% ipython --no-banner

In [1]: import numpy as np

In [2]: import numpy.linalg as la

In [3]: np.set_printoptions(suppress=True, linewidth=100)

In [4]: W0 = np.loadtxt("x.csv", delimiter=",")

In [5]: print(W0)
[[ 16.  -15.4  -5.2  -0.2   4.2 -10.2 -15.5   1.   -0.2  -8.4]
 [ 15.3 -16.2  -4.3  -0.3   5.1  -9.4 -16.4   0.4   0.4  -9.4]
 [ 14.3 -15.6  -5.6   0.9   6.2  -8.5 -14.9   0.7   0.5 -11.5]
 [ 15.8 -15.   -4.9  -0.5   4.6 -10.2 -16.4   0.4  -1.7 -10. ]
 [ 14.6 -14.5  -6.    0.7   4.9 -10.6 -15.7   1.1   0.2 -10.3]
 [ 15.4 -14.3  -5.3   1.7   3.7  -8.6 -14.6   1.7  -0.7 -11.2]
 [ 16.6 -15.5  -4.3   0.2   5.9 -11.1 -13.8  -0.4  -0.7  -9.9]
 [ 15.7 -15.6  -6.    0.8   6.5  -9.  -16.    0.    0.3 -11.1]
 [ 14.6 -15.8  -4.5   0.2   4.3 -10.4 -12.9   0.8  -1.3 -10. ]
 [ 15.5 -14.8  -4.8  -1.7   4.5  -9.9 -14.6  -0.8   0.7  -9.3]
 [ 16.2 -15.   -5.3  -1.3   5.2 -10.2 -14.6   1.3  -1.7 -11.5]
 [ 16.4 -16.5  -5.7  -0.2   2.9 -10.6 -15.7   1.2   2.8  -9.2]
 [ 15.  -14.1  -5.3   0.2   2.9 -10.  -14.2   0.   -0.2  -9.1]
 [ 14.8 -13.3  -4.5  -1.3   3.9  -8.8 -14.1   1.3  -1.9 -11.2]
 [ 15.  -15.7  -3.5  -1.3   5.4 -10.8 -13.7   0.4  -0.4 -11.1]
 [ 15.5 -15.7  -3.9  -1.    3.9 -10.4 -15.   -0.5   0.6 -11.2]
 [ 15.3 -15.1  -6.    0.    6.1 -11.7 -14.6  -0.2   1.2  -9.4]
 [ 15.5 -16.2  -4.8   1.    6.1  -9.3 -16.   -1.8  -0.6 -10.1]
 [ 13.9 -15.4  -5.3  -1.    4.   -8.3 -14.7  -0.1  -0.3  -9.8]
 [ 16.2 -15.4  -4.2   1.2   5.3 -10.5 -15.9   0.2   0.7  -9.6]
 [ 15.6 -13.2  -5.7  -1.8   4.1 -10.1 -14.7  -1.3   0.5  -8.2]
 [ 15.5 -16.5  -4.1   1.    4.2  -9.6 -14.1  -0.5   0.3  -9.1]
 [ 16.1 -14.   -5.4   1.5   5.  -10.9 -14.7  -1.1   0.8 -11.1]
 [ 15.3 -14.4  -4.8  -0.7   5.2 -11.5 -16.2   0.6   0.  -10.3]
 [ 14.1 -13.8  -4.9  -0.4   4.6 -10.3 -16.5  -0.5   0.8  -9.7]
 [ 14.2 -12.4  -5.3   1.    5.5  -9.1 -14.7   0.5  -0.2  -9.1]
 [ 13.6 -13.8  -4.   -2.    3.5  -9.3 -15.4  -0.6   0.1 -10.2]
 [ 15.  -16.4  -4.4  -1.8   5.1  -8.9 -13.8   1.2  -0.6 -10.2]
 [ 16.  -14.6  -7.   -0.5   6.1 -11.7 -13.8  -0.2  -0.8  -8.5]
 [ 16.1 -14.7  -6.9  -2.5   5.4  -9.8 -14.6  -0.6   0.3 -10.4]
 [ 15.1 -15.4  -6.5  -0.8   4.5 -10.3 -15.3  -0.7  -0.2  -9.1]]

In [6]: dist = la.norm(W0[:, None] - W0[None], axis=-1)

In [7]: print(dist[16].round(1))
[3.5 3.8 4.3 4.3 2.9 5.5 3.1 3.8 4.3 3.3 4.6 4.5 4.1 6.  4.  4.  0.  4.2 4.7 3.1 4.1 4.  3.2 3.
 3.6 4.4 5.3 4.8 2.7 3.7 2.9]

In [8]: print(la.matrix_rank(dist ** 2))
12

In [9]: print(dist[16].round(6).argsort(kind="stable")[:4])
[16 28 30  4]

In [10]: print(np.flatnonzero(dist[16] < dist.mean() / 2))
[16]

In [11]: print(np.unravel_index(dist.round(6).argmax(), dist.shape))
(np.int64(11), np.int64(13))

In [12]: print((dist + 1e9 * np.eye(31)).round(6).argmin(axis=1))
[ 1 19  7 23 23  4 14  2 14 20  3  0  0 10 15 14 28  7 26  1  9 19 19  4 23  4 18 14 16  9  9]

In [13]: print(dist[:5, :5].round(1))
[[0.  2.4 4.7 2.6 2.9]
 [2.4 0.  3.6 2.8 3.3]
 [4.7 3.6 0.  4.5 3.2]
 [2.6 2.8 4.5 0.  3. ]
 [2.9 3.3 3.2 3.  0. ]]
